$ python -q
>>> import numpy as np
>>> from numpy import linalg as LA
>>> np.set_printoptions(precision=2, suppress=True, linewidth=160, floatmode="fixed")
>>> def rnd(a):
...     return np.round(a, 2) + 0
... 
>>> mat = np.loadtxt("w.csv", delimiter=",")
>>> mat
array([[6.00, 0.00, 0.00],
       [0.00, 1.00, 8.00],
       [0.00, 7.00, 1.00]])
>>> Y = LA.inv(mat)
>>> rnd(LA.det(mat) * LA.det(Y))
np.float64(1.0)
>>> rnd(LA.slogdet(mat)[0])
np.float64(-1.0)
>>> rnd(LA.cond(mat))
np.float64(1.44)
>>> rnd(LA.inv(Y))
array([[6.00, 0.00, 0.00],
       [0.00, 1.00, 8.00],
       [0.00, 7.00, 1.00]])
>>> ev, V = LA.eig(mat)
>>> rnd(np.sort(LA.eigvals(mat.T)))
array([-6.48,  6.00,  8.48])
>>> rnd(ev)
array([ 8.48, -6.48,  6.00])
>>> rnd(np.sort(LA.eigvals(mat @ mat)))
array([36.00, 42.03, 71.97])
>>> rnd(mat @ V[:, 0] - ev[0] * V[:, 0])
array([0.00, 0.00, 0.00])
>>> Q, V = LA.qr(mat[:, :1])[0], LA.qr(mat[:, 1:])[0]
>>> sigma = LA.svd(Q.T @ V, compute_uv=False)
>>> rnd(sigma)
array([0.00])
>>> (sigma > 0.9).sum()
np.int64(0)
>>> rnd(LA.norm(Q @ Q.T - V @ V.T, 2))
np.float64(1.0)
>>> vec = np.array([-3, -1, -3])
>>> target = mat @ vec
>>> target
array([-18.00, -25.00, -10.00])
>>> rnd(LA.solve(mat, mat[:, 1]))
array([0.00, 1.00, 0.00])
>>> t3 = np.stack([mat, 5 * mat, mat[::-1]])
>>> np.einsum("bij,cij->bc", t3, t3)
array([[ 151.00,  755.00,   65.00],
       [ 755.00, 3775.00,  325.00],
       [  65.00,  325.00,  151.00]])
>>> rnd(LA.det(t3))
array([  -330.00, -41250.00,    330.00])
>>> LA.matrix_rank(t3.reshape(3, -1))
np.int64(2)
>>> rnd(LA.norm(t3, axis=(1, 2)))
array([12.29, 61.44, 12.29])
>>> LA.matrix_rank(t3)
array([3, 3, 3])
>>> t3.sum(axis=0)
array([[36.00,  7.00,  1.00],
       [ 0.00,  7.00, 56.00],
       [ 6.00, 42.00,  6.00]])
>>> arr = np.loadtxt("layer14.csv", delimiter=",")
>>> arr
array([[0.00, 1.00, 1.00, 1.00, 0.00],
       [1.00, 0.00, 1.00, 1.00, 0.00],
       [1.00, 1.00, 0.00, 1.00, 0.00],
       [1.00, 1.00, 1.00, 0.00, 0.00],
       [0.00, 0.00, 0.00, 0.00, 0.00]])
>>> U, sigma, VT = LA.svd(arr)
>>> V = VT[:(sigma > 1e-8).sum()]
>>> rng = np.random.default_rng(14495)
>>> vec = arr[1] + 2 * arr[3] + rng.integers(2) * np.eye(5)[0]
>>> vec
array([3.00, 2.00, 3.00, 1.00, 0.00])
>>> rnd(V.T @ V)
array([[1.00, 0.00, 0.00, 0.00, 0.00],
       [0.00, 1.00, 0.00, 0.00, 0.00],
       [0.00, 0.00, 1.00, 0.00, 0.00],
       [0.00, 0.00, 0.00, 1.00, 0.00],
       [0.00, 0.00, 0.00, 0.00, 0.00]])
>>> rnd(LA.norm(vec - V.T @ V @ vec))
np.float64(0.0)
>>> np.allclose(V.T @ V @ vec, vec)
True
>>> np.argwhere(np.triu(arr))
array([[0, 1],
       [0, 2],
       [0, 3],
       [1, 2],
       [1, 3],
       [2, 3]])
>>> arr.sum(axis=0)
array([3.00, 3.00, 3.00, 3.00, 0.00])
>>> low = np.diag(arr.sum(axis=1)) - arr
>>> rnd(LA.eigvalsh(low))
array([0.00, 0.00, 4.00, 4.00, 4.00])
>>> low @ np.ones(5)
array([0.00, 0.00, 0.00, 0.00, 0.00])
>>> (LA.eigvalsh(low) < 1e-8).sum()
np.int64(2)
>>> M = np.load("x.npy")
>>> M
array([[  0,   0,  -8,  10],
       [  0,   0,   6,   6],
       [  4,  -5,  12, -15],
       [ -3,  -3,  -9,  -9]])
>>> Y = LA.inv(M)
>>> rnd(LA.inv(Y))
array([[  0.00,   0.00,  -8.00,  10.00],
       [  0.00,   0.00,   6.00,   6.00],
       [  4.00,  -5.00,  12.00, -15.00],
       [ -3.00,  -3.00,  -9.00,  -9.00]])
>>> rnd(LA.det(M) * LA.det(Y))
np.float64(1.0)
>>> rnd(LA.det(M) * Y)
array([[ 486.00, -810.00,  324.00, -540.00],
       [-486.00, -648.00, -324.00, -432.00],
       [-162.00,  270.00,    0.00,    0.00],
       [ 162.00,  216.00,    0.00,    0.00]])
>>> Y = np.array([[0.2], [0.7], [1.0], [0.3], [-0.2], [-0.6], [-0.3]])
>>> W2 = np.array([[-1.7, 0.8]])
>>> F = Y @ W2
>>> rnd(F)
array([[-0.34,  0.16],
       [-1.19,  0.56],
       [-1.70,  0.80],
       [-0.51,  0.24],
       [ 0.34, -0.16],
       [ 1.02, -0.48],
       [ 0.51, -0.24]])
>>> Y = np.array([[-5, -7, 8], [0, 1, 9]])
>>> rnd(np.einsum("ij,ij->i", F, F))
array([0.14, 1.73, 3.53, 0.32, 0.14, 1.27, 0.32])
>>> LA.matrix_rank(np.vstack([F, Y.T]))
np.int64(2)
>>> np.vstack([F, Y.T]).shape
(10, 2)
>>> rnd(np.einsum("ij->j", F))
array([-1.87,  0.88])
